$ python -q
>>> import numpy as np
>>> np.set_printoptions(suppress=True, linewidth=140)
>>> m1 = np.load("dump.npy")
>>> m1
array([[-2, -2, -3],
       [-1,  1,  2],
       [ 0,  2, -3],
       [-5,  1,  3]])
>>> u, g = m1[2], m1[3]
>>> u @ u
np.int64(13)
>>> u @ g
np.int64(-7)
>>> p = (u @ g) / (u @ u) * u
>>> p.round(2)
array([-0.  , -1.08,  1.62])
>>> (g - p) @ u
np.float64(0.0)
>>> proj = m1 @ np.linalg.solve(m1.T @ m1, m1.T)
>>> np.linalg.matrix_rank(np.eye(4) - proj)
np.int64(1)
>>> A2 = np.c_[m1[:, :1] @ np.array([[3]]), np.array([-1, -1, 0, -1])]
>>> A2
array([[ -6,  -1],
       [ -3,  -1],
       [  0,   0],
       [-15,  -1]])
>>> np.round(np.linalg.norm(np.linalg.qr(m1)[0].T @ A2, axis=0) ** 2 / ((A2 ** 2).sum(axis=0) + 1e-12), 2)
array([1.  , 0.73])
>>> th = np.radians(45)
>>> R = np.eye(3)
>>> R[0, 0] = R[1, 1] = np.cos(th)
>>> R[0, 1], R[1, 0] = -np.sin(th), np.sin(th)
>>> R.round(2)
array([[ 0.71, -0.71,  0.  ],
       [ 0.71,  0.71,  0.  ],
       [ 0.  ,  0.  ,  1.  ]])
>>> A2 = m1 @ R.T
>>> np.allclose(np.linalg.norm(m1, axis=1), np.linalg.norm(A2, axis=1))
True
>>> round(float(np.linalg.det(R)), 2), round(float(np.trace(R)), 2)
(1.0, 2.41)
>>> np.round(np.linalg.svd(m1, compute_uv=False), 2), np.round(np.linalg.svd(A2, compute_uv=False), 2)
(array([6.5 , 4.46, 2.98]), array([6.5 , 4.46, 2.98]))
>>> blk = np.stack([m1, 5 * m1, m1[::-1]])
>>> np.einsum("bij,cij->bc", blk, blk)
array([[  71,  355,  -10],
       [ 355, 1775,  -50],
       [ -10,  -50,   71]])
>>> blk.shape
(3, 4, 3)
>>> np.round(np.linalg.norm(blk, axis=(1, 2)), 2)
array([ 8.43, 42.13,  8.43])
>>> np.linalg.matrix_rank(blk.reshape(3, -1))
np.int64(2)
>>> mat = np.loadtxt("mat.csv", delimiter=",")
>>> mat
array([[1., 0., 0., 0.],
       [0., 1., 0., 0.],
       [1., 0., 1., 0.],
       [3., 0., 0., 1.]])
>>> # column 0 dominates
>>> O = mat.astype(float).copy()
>>> for j in range(4):
...     O[:, j] -= O[:, :j] @ (O[:, :j].T @ O[:, j])
...     O[:, j] /= np.linalg.norm(O[:, j])
... 
>>> O.round(2) + 0
array([[ 0.3 ,  0.  , -0.1 , -0.95],
       [ 0.  ,  1.  ,  0.  ,  0.  ],
       [ 0.3 ,  0.  ,  0.95,  0.  ],
       [ 0.9 ,  0.  , -0.29,  0.32]])
>>> proj = np.triu(np.array([[0, 3, 0, 3], [2, 2, 3, 3], [2, 3, 2, 3], [0, 0, 3, 0]]), 1) + np.eye(4)
>>> A2 = proj @ mat @ np.linalg.inv(proj)
>>> np.round(np.poly(A2), 2)
array([ 1., -4.,  6., -4.,  1.])
>>> np.linalg.matrix_rank(A2)
np.int64(4)
>>> np.trace(A2), np.trace(mat)
(np.float64(4.0), np.float64(4.0))
>>> round(float(np.linalg.det(A2)), 2)
1.0
>>> proj @ mat - mat @ proj
array([[ 9.,  0.,  0.,  0.],
       [12.,  0.,  0.,  0.],
       [ 9., -3.,  0., -3.],
       [ 0., -9.,  0., -9.]])
>>> O, R = np.linalg.qr(mat)
>>> R.round(2)
array([[-3.32,  0.  , -0.3 , -0.9 ],
       [ 0.  ,  1.  ,  0.  ,  0.  ],
       [ 0.  ,  0.  , -0.95,  0.29],
       [ 0.  ,  0.  ,  0.  ,  0.32]])
>>> np.round(O.T @ O, 2) + 0
array([[1., 0., 0., 0.],
       [0., 1., 0., 0.],
       [0., 0., 1., 0.],
       [0., 0., 0., 1.]])
>>> np.round(np.abs(np.diag(R)), 2)
array([3.32, 1.  , 0.95, 0.32])
>>> round(float(abs(R[0, 0])), 2), round(np.linalg.norm(mat[:, 0]), 2)
(3.32, np.float64(3.32))
>>> O.round(2) + 0
array([[-0.3 ,  0.  ,  0.1 , -0.95],
       [ 0.  ,  1.  ,  0.  ,  0.  ],
       [-0.3 ,  0.  , -0.95,  0.  ],
       [-0.9 ,  0.  ,  0.29,  0.32]])
>>> rng = np.random.default_rng(3757)
>>> lab = rng.permutation(4)
>>> lab
array([1, 2, 3, 0])
>>> A2 = mat[lab][:, lab]
>>> np.round(np.sort(np.abs(np.linalg.eigvals(A2))), 2)
array([1., 1., 1., 1.])
>>> round(float(np.linalg.det(A2)), 2), round(float(np.linalg.det(mat[lab])), 2)
(1.0, -1.0)
>>> np.round(np.sort(np.linalg.eigvals(mat).real), 2)
array([1., 1., 1., 1.])
>>> E = np.load("x.npy")
>>> E
array([[ 4,  5,  6],
       [ 7,  8,  9],
       [10, 11, 12],
       [13, 14, 15]])
>>> # rows and columns are dependent
>>> th = np.radians(180)
>>> R = np.eye(3)
>>> R[2, 2] = R[1, 1] = np.cos(th)
>>> R[2, 1], R[1, 2] = -np.sin(th), np.sin(th)
>>> R.round(2) + 0
array([[ 1.,  0.,  0.],
       [ 0., -1.,  0.],
       [ 0.,  0., -1.]])
>>> A2 = E @ R.T
>>> round(np.linalg.det(R), 2), np.trace(R)
(np.float64(1.0), np.float64(-1.0))
>>> np.allclose(np.linalg.norm(E, axis=1), np.linalg.norm(A2, axis=1))
True
>>> np.allclose(E @ E.T, A2 @ A2.T)
True
>>> W0 = np.load("case3.npy")
>>> W0
array([[ 1,  1, -1, -1,  1,  1, -1, -1],
       [ 1, -1, -1,  1, -1,  1,  1, -1],
       [ 1,  1,  1,  1,  1,  1,  1,  1]])
>>> # columns 1 and 4 are equal
>>> blk = np.stack([W0, -3 * W0, W0[::-1]])
>>> blk.sum(axis=0)
array([[-1, -1,  3,  3, -1, -1,  3,  3],
       [-1,  1,  1, -1,  1, -1, -1,  1],
       [-1, -1, -3, -3, -1, -1, -3, -3]])
>>> blk.shape
(3, 3, 8)
>>> np.einsum("bij,cij->bc", blk, blk)
array([[ 24, -72,   8],
       [-72, 216, -24],
       [  8, -24,  24]])
>>> np.linalg.matrix_rank(blk.reshape(3, -1))
np.int64(2)
>>> A2 = W0 / np.sqrt((W0 ** 2).mean(axis=1, keepdims=True))
>>> A2[2]
array([1., 1., 1., 1., 1., 1., 1., 1.])
>>> np.round(np.linalg.norm(A2, axis=1), 2)
array([2.83, 2.83, 2.83])
>>> u = np.array([0, 3, 1, 1]) + 0.5
>>> X = np.eye(4) - 2 * np.outer(u, u) / (u @ u)
>>> X.round(2)
array([[ 0.97, -0.21, -0.09, -0.09],
       [-0.21, -0.44, -0.62, -0.62],
       [-0.09, -0.62,  0.74, -0.26],
       [-0.09, -0.62, -0.26,  0.74]])
>>> # keeps lengths
>>> evals, vecs = np.linalg.eig(X)
>>> np.round(X @ vecs[:, 0] - evals[0] * vecs[:, 0], 2) + 0
array([0., 0., 0., 0.])
>>> np.round(np.sort(np.linalg.eigvals(X.T)), 2)
array([-1.,  1.,  1.,  1.])
>>> np.round(np.linalg.norm(X, axis=0), 2)
array([1., 1., 1., 1.])
>>> round(X[:, 0] @ X[:, 1], 2)
np.float64(0.0)
>>> np.round(X.T @ X, 2) + 0
array([[1., 0., 0., 0.],
       [0., 1., 0., 0.],
       [0., 0., 1., 0.],
       [0., 0., 0., 1.]])
>>> arr = np.load("out3.npy")
>>> arr.round(2)
array([[-0.98,  0.17,  0.  ],
       [-0.17, -0.98,  0.  ],
       [ 0.  ,  0.  ,  1.  ]])
>>> # columns are unit length and at right angles
>>> lab = rng.permutation(3)
>>> A2 = arr[:, lab] * rng.choice([-1, 1], 3)
>>> A2.round(2)
array([[-0.  , -0.17, -0.98],
       [-0.  ,  0.98, -0.17],
       [-1.  , -0.  ,  0.  ]])
>>> left, _, VT = np.linalg.svd(arr.T @ A2)
>>> lab
array([2, 1, 0])
>>> np.round(left @ VT, 2) + 0
array([[ 0.,  0.,  1.],
       [ 0., -1.,  0.],
       [-1.,  0.,  0.]])
>>> lab = rng.permutation(3)
>>> lab
array([2, 1, 0])
>>> A2 = arr[lab][:, lab]
>>> np.round(np.diag(A2), 2)
array([ 1.  , -0.98, -0.98])
>>> A2 = arr / np.linalg.norm(arr, axis=1, keepdims=True)
>>> C2 = A2 @ A2.T
>>> np.degrees(np.arccos(np.clip(C2[2, 0], -1, 1)))
np.float64(90.0)
>>> np.round(np.linalg.norm(A2, axis=1), 2)
array([1., 1., 1.])
>>> (C2 - 2 * np.eye(3)).round(6).argmax(axis=1)
array([1, 0, 0])
>>> O, _ = np.linalg.qr(np.array([[-2.1, -0.2, 1.0, -0.5],
...     [-1.0, 0.2, 1.1, -0.1],
...     [0.2, -0.6, 1.2, 0.6],
...     [0.2, -0.2, -1.0, 0.4]]))
>>> M = -1 * O
>>> M.round(2)
array([[ 0.9 , -0.26, -0.25,  0.27],
       [ 0.43,  0.3 ,  0.47, -0.71],
       [-0.09, -0.87,  0.47, -0.11],
       [-0.09, -0.29, -0.7 , -0.65]])
>>> # columns are unit length and at right angles
>>> A2 = np.array([[2, -1, 2], [0, 1, 0]])
>>> C = np.kron(A2, M)
>>> np.linalg.matrix_rank(C)
np.int64(8)
>>> C.round(2)
array([[ 1.79, -0.51, -0.49,  0.53, -0.9 ,  0.26,  0.25, -0.27,  1.79, -0.51, -0.49,  0.53],
       [ 0.85,  0.61,  0.95, -1.42, -0.43, -0.3 , -0.47,  0.71,  0.85,  0.61,  0.95, -1.42],
       [-0.17, -1.74,  0.95, -0.22,  0.09,  0.87, -0.47,  0.11, -0.17, -1.74,  0.95, -0.22],
       [-0.17, -0.58, -1.4 , -1.29,  0.09,  0.29,  0.7 ,  0.65, -0.17, -0.58, -1.4 , -1.29],
       [ 0.  , -0.  , -0.  ,  0.  ,  0.9 , -0.26, -0.25,  0.27,  0.  , -0.  , -0.  ,  0.  ],
       [ 0.  ,  0.  ,  0.  , -0.  ,  0.43,  0.3 ,  0.47, -0.71,  0.  ,  0.  ,  0.  , -0.  ],
       [-0.  , -0.  ,  0.  , -0.  , -0.09, -0.87,  0.47, -0.11, -0.  , -0.  ,  0.  , -0.  ],
       [-0.  , -0.  , -0.  , -0.  , -0.09, -0.29, -0.7 , -0.65, -0.  , -0.  , -0.  , -0.  ]])
>>> np.round(np.linalg.norm(C, 2), 2), round(np.linalg.norm(A2, 2) * np.linalg.norm(M, 2), 2)
(np.float64(3.02), np.float64(3.02))
